$ python3 -q
>>> import numpy as np
>>> from numpy import linalg as LA
>>> np.set_printoptions(suppress=True, linewidth=100)
>>> def rd(a):
...     return np.round(a, 4) + 0
... 
>>> A = np.array([[-3, 3, 2, -2],
...     [-1, 1, -3, 1],
...     [0, 3, -2, 0],
...     [1, 0, 3, -2],
...     [2, -3, -2, -1],
...     [-3, -2, 0, 0],
...     [-1, 1, 1, -1],
...     [-3, -2, -1, -1]])
>>> A
array([[-3,  3,  2, -2],
       [-1,  1, -3,  1],
       [ 0,  3, -2,  0],
       [ 1,  0,  3, -2],
       [ 2, -3, -2, -1],
       [-3, -2,  0,  0],
       [-1,  1,  1, -1],
       [-3, -2, -1, -1]])
>>> proj = A @ LA.solve(A.T @ A, A.T)
>>> np.allclose(proj @ proj, proj)
True
>>> rd(proj @ A[:, 2])
array([ 2., -3., -2.,  3., -2.,  0.,  1., -1.])
>>> rd(np.diag(proj))
array([0.6559, 0.3789, 0.5359, 0.4871, 0.822 , 0.4627, 0.1131, 0.5443])
>>> x0 = np.array([-2, -2, -2, 1])
>>> y = A @ x0
>>> b, lr = np.zeros(4), 1 / LA.norm(A, 2) ** 2
>>> for i in range(25):
...     b -= lr * A.T @ (A @ b - y)
...     if i % 5 == 0: print(i, round(LA.norm(A @ b - y), 4))
... 
0 5.7006
5 0.5719
10 0.2688
15 0.1264
20 0.0595
>>> print(rd(LA.cond(A)))
2.6721
>>> x0 = np.array([2, 5, 4, 2])
>>> np.einsum("ij,j->i", A, x0)
array([ 13,  -7,   7,  10, -21, -16,   5, -22])
>>> A @ np.ones(4)
array([ 0., -2.,  1.,  2., -4., -5.,  0., -7.])
>>> A @ x0
array([ 13,  -7,   7,  10, -21, -16,   5, -22])
>>> np.sign((A @ x0).round(6))
array([ 1, -1,  1,  1, -1, -1,  1, -1])
>>> A * x0
array([[ -6,  15,   8,  -4],
       [ -2,   5, -12,   2],
       [  0,  15,  -8,   0],
       [  2,   0,  12,  -4],
       [  4, -15,  -8,  -2],
       [ -6, -10,   0,   0],
       [ -2,   5,   4,  -2],
       [ -6, -10,  -4,  -2]])
>>> A @ np.eye(4)[2]
array([ 2., -3., -2.,  3., -2.,  0.,  1., -1.])
>>> (A * x0).sum(axis=1)
array([ 13,  -7,   7,  10, -21, -16,   5, -22])
>>> LA.norm(A @ x0) <= LA.norm(A, 2) * LA.norm(x0) + 1e-9
np.True_
>>> A.ravel(order="F")
array([-3, -1,  0,  1,  2, -3, -1, -3,  3,  1,  3,  0, -3, -2,  1, -2,  2, -3, -2,  3, -2,  0,  1,
       -1, -2,  1,  0, -2, -1,  0, -1, -1])
>>> A.reshape(2, -1)
array([[-3,  3,  2, -2, -1,  1, -3,  1,  0,  3, -2,  0,  1,  0,  3, -2],
       [ 2, -3, -2, -1, -3, -2,  0,  0, -1,  1,  1, -1, -3, -2, -1, -1]])
>>> T = A.reshape(8, 2, -1)
>>> T[:, 0]
array([[-3,  3],
       [-1,  1],
       [ 0,  3],
       [ 1,  0],
       [ 2, -3],
       [-3, -2],
       [-1,  1],
       [-3, -2]])
>>> T.sum(axis=1)
array([[-1,  1],
       [-4,  2],
       [-2,  3],
       [ 4, -2],
       [ 0, -4],
       [-3, -2],
       [ 0,  0],
       [-4, -3]])
>>> print(np.einsum("ihd,jhd->hij", T, T).shape)
(2, 8, 8)
>>> np.einsum("ihd,ihd->ih", T, T)
array([[18,  8],
       [ 2, 10],
       [ 9,  4],
       [ 1, 13],
       [13,  5],
       [13,  0],
       [ 2,  2],
       [13,  2]])
